$ python -q
>>> import numpy as np
>>> np.set_printoptions(suppress=True, linewidth=160)
>>> E = np.load("dump.npy")
>>> E
array([[ 6, -4, -1, -3, -1, -2,  5, -3, -5,  1, -7,  4],
       [-4,  5, -3,  3,  1,  0, -1,  1,  0, -4,  3, -2],
       [-1, -3,  7, -2,  1,  2, -4,  4,  6,  6,  4, -2],
       [-3,  3, -2,  6, -1, -2, -1, -2,  3, -6,  4, -1],
       [-1,  1,  1, -1,  2,  0,  0,  3,  0,  1,  1, -1],
       [-2,  0,  2, -2,  0,  4, -4,  2,  2,  4,  2, -2],
       [ 5, -1, -4, -1,  0, -4,  7, -3, -7, -3, -7,  4],
       [-3,  1,  4, -2,  3,  2, -3,  6,  3,  4,  4, -3],
       [-5,  0,  6,  3,  0,  2, -7,  3, 10,  2,  9, -4],
       [ 1, -4,  6, -6,  1,  4, -3,  4,  2,  9,  0, -1],
       [-7,  3,  4,  4,  1,  2, -7,  4,  9,  0, 10, -5],
       [ 4, -2, -2, -1, -1, -2,  4, -3, -4, -1, -5,  3]])
>>> # rows and columns are dependent
>>> Uu, sigma, Vt = np.linalg.svd(E)
>>> np.argmax(sigma[:-1] / (sigma[1:] + 1e-6)) + 1
np.int64(4)
>>> Y = Uu[:, :4] @ np.diag(sigma[:4]) @ Vt[:4]
>>> np.linalg.matrix_rank(Y)
np.int64(4)
>>> E.sum(axis=0)
array([-10,  -1,  18,  -2,   6,   6, -14,  16,  19,  13,  18, -10])
>>> E.shape
(12, 12)
>>> Uu, sigma, Vt = np.linalg.svd(E)
>>> V = Vt[:(sigma > 1e-8).sum()]
>>> rng = np.random.default_rng(12)
>>> x0 = E[9] + -2 * E[4] + rng.integers(2) * np.eye(12)[2]
>>> x0
array([ 3., -6.,  5., -4., -3.,  4., -3., -2.,  2.,  7., -2.,  1.])
>>> np.round(np.diag(V.T @ V), 2)
array([0.24, 0.35, 0.37, 0.31, 0.27, 0.43, 0.33, 0.47, 0.42, 0.4 , 0.29, 0.11])
>>> np.allclose(V.T @ V @ x0, x0)
False
